$ python3 -q
>>> import numpy as np
>>> import numpy.linalg as la
>>> np.set_printoptions(suppress=True, linewidth=160)
>>> def rd(a):
...     return np.round(a, 2) + 0
... 
>>> J = np.loadtxt("mat.csv", delimiter=",")
>>> J
array([[ 0.,  4.,  0.],
       [ 0.,  4.,  0.],
       [ 0.,  4.,  8.],
       [ 2.,  4., 11.],
       [ 0.,  4.,  3.],
       [ 0.,  4.,  0.],
       [ 0.,  4.,  0.],
       [ 0.,  4.,  0.],
       [ 0.,  4.,  2.],
       [ 7.,  4., 15.],
       [ 0.,  4.,  0.],
       [ 9.,  4., 19.],
       [ 0.,  4.,  4.],
       [ 6.,  4., 13.],
       [ 0.,  4.,  7.],
       [ 4.,  4., 12.],
       [ 0.,  4.,  0.],
       [ 0.,  4.,  0.],
       [ 2.,  4., 11.],
       [ 0.,  4.,  8.],
       [ 0.,  4.,  0.],
       [ 0.,  4.,  2.],
       [ 0.,  4.,  0.],
       [ 0.,  4., 10.]])
>>> x = np.array([1, 1, 0])
>>> rhs = J @ x
>>> b, lr = np.zeros(3), 1 / la.norm(J, 2) ** 2
>>> for i in range(200):
...     b -= lr * J.T @ (J @ b - rhs)
...     if i % 50 == 0: print(i, round(la.norm(J @ b - rhs), 2))
... 
0 10.31
50 2.21
100 0.7
150 0.22
>>> rd(b)
array([0.99, 1.  , 0.  ])
>>> P = J @ la.solve(J.T @ J, J.T)
>>> np.allclose(P @ P, P)
True
>>> la.matrix_rank(np.eye(24) - P)
np.int64(21)
>>> X = np.array([[0, 1, 2], [0, 0, 2], [0, 0, 0]])
>>> X
array([[0, 1, 2],
       [0, 0, 2],
       [0, 0, 0]])
>>> la.matrix_rank(J)
np.int64(3)
>>> J.sum(axis=1)
array([ 4.,  4., 12., 17.,  7.,  4.,  4.,  4.,  6., 26.,  4., 32.,  8., 23., 11., 20.,  4.,  4., 17., 12.,  4.,  6.,  4., 14.])
>>> la.rank(J)
Traceback (most recent call last):
  File "<python-input-18>", line 1, in <module>
    la.rank(J)
    ^^^^^^^
AttributeError: module 'numpy.linalg' has no attribute 'rank'
>>> rd(la.svd(J, compute_uv=False))
array([42.2 , 14.27,  6.35])
>>> J[24]
Traceback (most recent call last):
  File "<python-input-20>", line 1, in <module>
    J[24]
    ~^^^^
IndexError: index 24 is out of bounds for axis 0 with size 24
>>> J - J[0]
array([[ 0.,  0.,  0.],
       [ 0.,  0.,  0.],
       [ 0.,  0.,  8.],
       [ 2.,  0., 11.],
       [ 0.,  0.,  3.],
       [ 0.,  0.,  0.],
       [ 0.,  0.,  0.],
       [ 0.,  0.,  0.],
       [ 0.,  0.,  2.],
       [ 7.,  0., 15.],
       [ 0.,  0.,  0.],
       [ 9.,  0., 19.],
       [ 0.,  0.,  4.],
       [ 6.,  0., 13.],
       [ 0.,  0.,  7.],
       [ 4.,  0., 12.],
       [ 0.,  0.,  0.],
       [ 0.,  0.,  0.],
       [ 2.,  0., 11.],
       [ 0.,  0.,  8.],
       [ 0.,  0.,  0.],
       [ 0.,  0.,  2.],
       [ 0.,  0.,  0.],
       [ 0.,  0., 10.]])
